% ipython --no-banner

In [1]: import numpy as np

In [2]: import numpy.linalg as la

In [3]: np.set_printoptions(suppress=True, linewidth=100)

In [4]: feats = np.load("m.npy")

In [5]: print(feats)
[[ 3. -2.  0.  0.  0.  0.  0.  0.  0.]
 [-2.  3. -2.  0.  0.  0.  0.  0.  0.]
 [ 0. -2. -2. -2.  0.  0.  0.  0.  0.]
 [ 0.  0. -2.  2. -2.  0.  0.  0.  0.]
 [ 0.  0.  0. -2. -2. -2.  0.  0.  0.]
 [ 0.  0.  0.  0. -2.  2. -2.  0.  0.]
 [ 0.  0.  0.  0.  0. -2.  3. -2.  0.]
 [ 0.  0.  0.  0.  0.  0. -2.  2. -2.]
 [ 0.  0.  0.  0.  0.  0.  0. -2.  0.]]

In [6]: # equal to its transpose

In [7]: w, evecs = la.eigh(feats)

In [8]: x = np.array([0, 3, 0, -5, 0, -1, 4, -3, 0])

In [9]: print(np.abs(feats).sum(axis=1).max(), np.round(np.abs(w).max(), 1))
7.0 5.7

In [10]: print(np.round(x @ feats @ x / (x @ x), 1), np.round(w[0], 1), round(w[-1], 1))
3.5 -4.0 5.7

In [11]: x = np.array([5, 5, 1, 2, 0, 0, 2, 0, 4])

In [12]: rhs = feats @ x

In [13]: print(rhs)
[  5.   3. -16.   2.  -4.  -4.   6. -12.   0.]

In [14]: print(np.round(la.solve(feats.T, feats[4]), 1) + 0)
[0. 0. 0. 0. 1. 0. 0. 0. 0.]

In [15]: print(np.round(la.solve(feats, rhs), 1) + 0)
[5. 5. 1. 2. 0. 0. 2. 0. 4.]

In [16]: print(np.round(la.solve(feats, 3 * rhs), 1) + 0)
[15. 15.  3.  6.  0.  0.  6.  0. 12.]

In [17]: out = la.inv(feats)

In [18]: print(np.round(la.inv(out), 1) + 0)
[[ 3. -2.  0.  0.  0.  0.  0.  0.  0.]
 [-2.  3. -2.  0.  0.  0.  0.  0.  0.]
 [ 0. -2. -2. -2.  0.  0.  0.  0.  0.]
 [ 0.  0. -2.  2. -2.  0.  0.  0.  0.]
 [ 0.  0.  0. -2. -2. -2.  0.  0.  0.]
 [ 0.  0.  0.  0. -2.  2. -2.  0.  0.]
 [ 0.  0.  0.  0.  0. -2.  3. -2.  0.]
 [ 0.  0.  0.  0.  0.  0. -2.  2. -2.]
 [ 0.  0.  0.  0.  0.  0.  0. -2.  0.]]

In [19]: print(np.allclose(out, feats.T))
False

In [20]: print(out.round(1) + 0)
[[ 0.5  0.2 -0.1 -0.1  0.   0.1  0.1  0.  -0.1]
 [ 0.2  0.4 -0.2 -0.2  0.   0.1  0.1  0.  -0.1]
 [-0.1 -0.2 -0.2 -0.1  0.   0.1  0.1  0.  -0.1]
 [-0.1 -0.2 -0.1  0.3 -0.1 -0.2 -0.1  0.   0.1]
 [ 0.   0.   0.  -0.1 -0.1 -0.3 -0.2  0.   0.2]
 [ 0.1  0.1  0.1 -0.2 -0.3  0.5  0.4  0.  -0.4]
 [ 0.1  0.1  0.1 -0.1 -0.2  0.4  0.6  0.  -0.6]
 [ 0.   0.   0.   0.   0.   0.   0.   0.  -0.5]
 [-0.1 -0.1 -0.1  0.1  0.2 -0.4 -0.6 -0.5  0.1]]

In [21]: print(np.round(la.det(feats), 1))
-4800.0

In [22]: print(np.allclose(feats, feats.T))
True

In [23]: print((feats + feats.T) / 2)
[[ 3. -2.  0.  0.  0.  0.  0.  0.  0.]
 [-2.  3. -2.  0.  0.  0.  0.  0.  0.]
 [ 0. -2. -2. -2.  0.  0.  0.  0.  0.]
 [ 0.  0. -2.  2. -2.  0.  0.  0.  0.]
 [ 0.  0.  0. -2. -2. -2.  0.  0.  0.]
 [ 0.  0.  0.  0. -2.  2. -2.  0.  0.]
 [ 0.  0.  0.  0.  0. -2.  3. -2.  0.]
 [ 0.  0.  0.  0.  0.  0. -2.  2. -2.]
 [ 0.  0.  0.  0.  0.  0.  0. -2.  0.]]
